>>> import numpy as np
>>> np.set_printoptions(precision=3, suppress=True, linewidth=160, legacy="1.25")
>>> M = np.loadtxt("run18.csv", delimiter=",")
>>> M
array([[ 0.,  0.,  0.,  0.,  3.],
       [ 0.,  0.,  0.,  0., -3.],
       [ 0.,  0.,  0.,  0.,  0.],
       [ 0.,  0.,  0.,  0.,  1.],
       [ 3., -3.,  0.,  1.,  0.]])
>>> evals, evecs = np.linalg.eigh(M)
>>> x = np.array([0, -2, -2, -1, -2])
>>> np.round(np.linalg.eigvalsh(M[1:, 1:]), 3) + 0
array([-3.162,  0.   ,  0.   ,  3.162])
>>> U, sv, Vh = np.linalg.svd(M)
>>> sv
array([ 4.359,  4.359,  0.   , -0.   ,  0.   ])
>>> other = U[:, :2] @ np.diag(sv[:2]) @ Vh[:2]
>>> np.linalg.matrix_rank(other)
2
>>> round(np.abs(M - other).max(), 3)
0.0
>>> round(float(np.linalg.det(2 * M)), 3), np.round(np.linalg.det(M), 3)
(0.0, 0.0)
>>> np.round(np.linalg.eigvals(M), 3) + 0
array([-4.359,  0.   ,  4.359,  0.   ,  0.   ])
>>> np.kron(np.eye(2, dtype=int), M)
array([[ 0.,  0.,  0.,  0.,  3.,  0.,  0.,  0.,  0.,  0.],
       [ 0.,  0.,  0.,  0., -3.,  0.,  0.,  0.,  0., -0.],
       [ 0.,  0.,  0.,  0.,  0.,  0.,  0.,  0.,  0.,  0.],
       [ 0.,  0.,  0.,  0.,  1.,  0.,  0.,  0.,  0.,  0.],
       [ 3., -3.,  0.,  1.,  0.,  0., -0.,  0.,  0.,  0.],
       [ 0.,  0.,  0.,  0.,  0.,  0.,  0.,  0.,  0.,  3.],
       [ 0.,  0.,  0.,  0., -0.,  0.,  0.,  0.,  0., -3.],
       [ 0.,  0.,  0.,  0.,  0.,  0.,  0.,  0.,  0.,  0.],
       [ 0.,  0.,  0.,  0.,  0.,  0.,  0.,  0.,  0.,  1.],
       [ 0., -0.,  0.,  0.,  0.,  3., -3.,  0.,  1.,  0.]])
>>> round(np.linalg.det(M.T), 3)
0.0
>>> np.round(np.linalg.eigvals(M).sum().real, 3)
0.0
>>> np.einsum("ij,ji->", M, M)
38.0
>>> evals, evecs = np.linalg.eigh(M)
>>> evals.sum(), np.trace(M)
(0.0, 0.0)
>>> np.round(evecs.T @ M @ evecs, 3) + 0
array([[-4.359,  0.   ,  0.   ,  0.   ,  0.   ],
       [ 0.   ,  0.   ,  0.   ,  0.   ,  0.   ],
       [ 0.   ,  0.   ,  0.   ,  0.   ,  0.   ],
       [ 0.   ,  0.   ,  0.   ,  0.   ,  0.   ],
       [ 0.   ,  0.   ,  0.   ,  0.   ,  4.359]])
>>> np.abs(evecs[:, -1])
array([0.487, 0.487, 0.   , 0.162, 0.707])
>>> f = np.array([-5, 2, 1, 3, -5, 5])
>>> g = np.array([-3, 2, 0, 1])
>>> m1 = f[:, None] + g[None, :]
>>> m1
array([[-8, -3, -5, -4],
       [-1,  4,  2,  3],
       [-2,  3,  1,  2],
       [ 0,  5,  3,  4],
       [-8, -3, -5, -4],
       [ 2,  7,  5,  6]])
>>> [round(float(x), 3) for x in np.linalg.svd(m1, compute_uv=False)[:3]]
[18.873, 9.154, 0.0]
>>> np.linalg.matrix_rank(m1, rtol=0.1)
2
>>> np.argsort(-np.linalg.norm(m1, axis=0).round(6), kind="stable")[:3]
array([0, 1, 3])
>>> data = np.load("data.npy")
>>> data
array([[1.   , 0.7  , 0.49 , 0.343, 0.24 ],
       [0.7  , 1.   , 0.7  , 0.49 , 0.343],
       [0.49 , 0.7  , 1.   , 0.7  , 0.49 ],
       [0.343, 0.49 , 0.7  , 1.   , 0.7  ],
       [0.24 , 0.343, 0.49 , 0.7  , 1.   ]])
>>> def softmax(z):
...     e = np.exp(z - z.max(axis=-1, keepdims=True))
...     return e / e.sum(axis=-1, keepdims=True)
... 
>>> softmax(data[3] + 3)
array([0.144, 0.167, 0.206, 0.278, 0.206])
>>> softmax(10 * data[3])
array([0.001, 0.006, 0.045, 0.903, 0.045])
>>> softmax(data).sum(axis=1)
array([1., 1., 1., 1., 1.])
>>> att = data @ data.T / np.sqrt(5)
>>> softmax(att)
array([[0.218, 0.227, 0.211, 0.185, 0.159],
       [0.197, 0.229, 0.221, 0.193, 0.16 ],
       [0.174, 0.211, 0.231, 0.211, 0.174],
       [0.16 , 0.193, 0.221, 0.229, 0.197],
       [0.159, 0.185, 0.211, 0.227, 0.218]])
>>> softmax(att).round(6).argmax(axis=1)
array([1, 1, 2, 3, 3])
>>> q, r_ = np.linalg.qr(data)
>>> np.allclose(r_.T @ r_, data.T @ data)
True
>>> np.abs(np.diag(r_))
array([1.38 , 0.502, 0.493, 0.473, 0.418])
>>> arr = np.load("mat.npy")
>>> arr
array([[10,  4,  3,  4, 19],
       [ 0,  7,  0,  8,  5],
       [ 3,  6,  2,  2, 10],
       [ 6, 14,  7,  8, 19],
       [13, 12,  8, 10, 20],
       [ 8,  9,  5,  6, 11],
       [ 8,  9,  5,  6, 11],
       [10,  1,  2,  0, 15],
       [ 6, 14,  7,  8, 19],
       [ 6, 11,  6,  4, 11],
       [ 8, 12,  6, 10, 11]])
>>> # rows 5 and 6 are equal
>>> U, sv, Vh = np.linalg.svd(m1)
>>> evecs = Vh[:(sv > 1e-8).sum()]
>>> rng = np.random.default_rng(585)
>>> x = m1[2] + 3 * m1[0] + rng.integers(2) * np.eye(4)[2]
>>> x
array([-26.,  -6., -14., -10.])
>>> np.round(np.linalg.norm(x - evecs.T @ evecs @ x), 3)
0.0
>>> np.diag(evecs.T @ evecs)
array([0.893, 0.536, 0.25 , 0.321])
>>> np.linalg.matrix_rank(np.vstack([m1, x]))
2
>>> np.allclose(evecs.T @ evecs @ x, x)
True
>>> basis = arr[[0, 6]].astype(float)
>>> for _ in range(3):
...     idx = np.linalg.norm(arr[:, None] - basis, axis=-1).argmin(axis=1)
...     basis = np.array([arr[idx == j].mean(axis=0) for j in range(2)])
... 
>>> idx
array([0, 1, 1, 1, 0, 1, 1, 0, 1, 1, 1])
>>> np.bincount(idx)
array([3, 8])
>>> basis
array([[11.   ,  5.667,  4.333,  4.667, 18.   ],
       [ 5.625, 10.25 ,  4.75 ,  6.5  , 12.125]])
>>> hat = arr @ np.linalg.solve(arr.T @ arr, arr.T)
>>> np.allclose(hat @ hat, hat)
True
>>> np.round(np.trace(hat), 3)
5.0
>>> Ac = arr - arr.mean(axis=0)
>>> evecs = np.linalg.svd(Ac)[2][:1]
>>> other = Ac - Ac @ evecs.T @ evecs
>>> round(np.linalg.norm(other) / np.linalg.norm(Ac), 3)
0.674
>>> (Ac @ evecs.T).std(axis=0)
array([5.939])
>>> other.std(axis=0)
array([2.577, 3.007, 1.054, 2.601, 2.423])
>>> np.linalg.norm(other, axis=1).round(6).argmax()
7
>>> other = arr / np.linalg.norm(arr, axis=1, keepdims=True)
>>> G = other @ other.T
>>> np.argwhere(np.triu(np.abs(G) > 0.95, 1))
array([[ 0,  7],
       [ 2,  3],
       [ 2,  8],
       [ 2,  9],
       [ 3,  4],
       [ 3,  5],
       [ 3,  6],
       [ 3,  8],
       [ 3,  9],
       [ 3, 10],
       [ 4,  5],
       [ 4,  6],
       [ 4,  8],
       [ 4,  9],
       [ 4, 10],
       [ 5,  6],
       [ 5,  8],
       [ 5,  9],
       [ 5, 10],
       [ 6,  8],
       [ 6,  9],
       [ 6, 10],
       [ 8,  9],
       [ 8, 10],
       [ 9, 10]])
>>> G[6]
array([0.898, 0.781, 0.939, 0.97 , 0.993, 1.   , 1.   , 0.804, 0.97 , 0.98 , 0.982])
>>> (G - 2 * np.eye(11)).round(6).argmax(axis=1)
array([ 7, 10,  3,  8,  5,  6,  5,  0,  3,  5,  5])
>>> feats = np.load("case7.npy")
>>> feats
array([[3., 1., 0., 0., 0.],
       [0., 3., 1., 0., 0.],
       [0., 0., 3., 1., 0.],
       [0., 0., 0., 3., 1.],
       [0., 0., 0., 0., 3.]])
>>> hat = np.triu(np.array([[6, 4, 2, 9, 0],
...     [2, 3, 2, 4, 4],
...     [4, 3, 8, 2, 9],
...     [3, 2, 6, 1, 2],
...     [5, 5, 5, 7, 9]]), 1) + np.eye(5)
>>> other = hat @ feats @ np.linalg.inv(hat)
>>> other
array([[ 3.,  1.,  2., -6., -1.],
       [ 0.,  3.,  1.,  0., -5.],
       [ 0.,  0.,  3.,  1.,  0.],
       [ 0.,  0.,  0.,  3.,  1.],
       [ 0.,  0.,  0.,  0.,  3.]])
>>> round(float(np.linalg.det(other)), 3)
243.0
>>> np.poly(other)
array([   1.,  -15.,   90., -270.,  405., -243.])
>>> idx = rng.permutation(5)
>>> idx
array([1, 2, 3, 0, 4])
>>> other = feats[idx][:, idx]
>>> np.allclose(other, feats)
False
>>> np.sort(np.abs(np.linalg.eigvals(other)))
array([3., 3., 3., 3., 3.])
>>> np.round(np.linalg.det(other), 3), round(float(np.linalg.det(feats[idx])), 3)
(243.0, -243.0)
